% ipython --no-banner

In [1]: import numpy as np

In [2]: np.set_printoptions(precision=3, suppress=True, linewidth=120)

In [3]: def rd(a):
   ...:     return np.round(a, 3) + 0
   ...: 

In [4]: K = np.load("out12.npy")

In [5]: K
Out[5]: 
array([[ -5,   0,  -2,   4,  10,   2,   1,  -3,  -3],
       [  5,   1,   2,  -3, -10,   5,   5,   5,   5],
       [ -4,  -3,  -1,   4,   8,   3,   5,  -1,   4],
       [ -3,   4,  -5,   1,   6,  -2,   2,  -2,   1],
       [ -1,  -2,   3,  -2,   2,  -5,   2,   3,   0]])

In [6]: T = np.stack([K, 5 * K, K[::-1]])

In [7]: T.shape
Out[7]: (3, 5, 9)

In [8]: np.einsum("bij,cij->bc", T, T)
Out[8]: 
array([[  724,  3620,   -33],
       [ 3620, 18100,  -165],
       [  -33,  -165,   724]])

In [9]: np.linalg.matrix_rank(T)
Out[9]: array([5, 5, 5])

In [10]: M2 = np.array([[-4, 4],
    ...:     [1, 4],
    ...:     [2, 5],
    ...:     [5, -5],
    ...:     [0, -4],
    ...:     [2, 2],
    ...:     [-5, -2],
    ...:     [2, -3],
    ...:     [-1, 2]])

In [11]: np.linalg.matrix_rank(np.vstack([K, M2.T]))
Out[11]: np.int64(7)

In [12]: M2.T @ K.T
Out[12]: 
array([[ 32, -40,   6,  -8, -16],
       [-85,  84, -78, -50, -18]])

In [13]: np.linalg.matrix_rank(K @ M2)
Out[13]: np.int64(2)

In [14]: np.einsum("ik,kj->ij", K, M2)
Out[14]: 
array([[ 32, -85],
       [-40,  84],
       [  6, -78],
       [ -8, -50],
       [-16, -18]])

In [15]: np.einsum("ij,ij->i", K, K)
Out[15]: array([168, 239, 157, 100,  60])

In [16]: M2 = K / np.sqrt((K ** 2).mean(axis=1, keepdims=True))

In [17]: rd(np.linalg.norm(M2, axis=1))
Out[17]: array([3., 3., 3., 3., 3.])

In [18]: A = np.loadtxt("mat.csv", delimiter=",")

In [19]: A
Out[19]: 
array([[-0.972,  0.684,  4.844,  2.265],
       [-0.891,  0.525,  5.415,  1.882],
       [ 0.848, -0.37 , -5.801, -2.08 ],
       [ 0.216, -0.62 , -2.389, -1.448],
       [-1.063, -0.021,  5.709,  1.908],
       [-0.456,  0.263,  2.419,  0.979],
       [-0.731,  0.672,  5.618,  2.058],
       [ 0.588,  0.132, -2.624, -0.722],
       [-0.372, -0.009,  2.921,  1.473],
       [-0.171,  0.612,  2.447,  1.155],
       [-0.688,  0.198,  5.18 ,  1.613],
       [ 0.79 , -0.761, -2.807, -1.323],
       [-0.49 ,  0.67 ,  2.919,  0.772],
       [ 1.183, -1.031, -5.553, -1.952],
       [ 0.367, -0.324, -3.029, -1.183],
       [ 0.209, -0.115, -2.362, -0.881],
       [ 1.402, -1.007, -5.041, -2.183],
       [ 0.631, -0.587, -2.947, -0.77 ],
       [-0.114,  0.095,  2.308,  1.037],
       [-0.807,  0.514,  5.587,  2.013],
       [ 1.022, -0.176, -5.56 , -1.627],
       [ 0.427, -0.524, -5.61 , -1.536],
       [ 1.337,  0.092, -5.271, -1.661],
       [-0.5  ,  0.596,  5.442,  1.909],
       [-1.056,  0.821,  5.444,  1.708]])

In [20]: P = A @ np.linalg.solve(A.T @ A, A.T)

In [21]: np.allclose(P @ P, P)
Out[21]: True

In [22]: rd(P @ A[:, 0])
Out[22]: 
array([-0.972, -0.891,  0.848,  0.216, -1.063, -0.456, -0.731,  0.588, -0.372, -0.171, -0.688,  0.79 , -0.49 ,  1.183,
        0.367,  0.209,  1.402,  0.631, -0.114, -0.807,  1.022,  0.427,  1.337, -0.5  , -1.056])
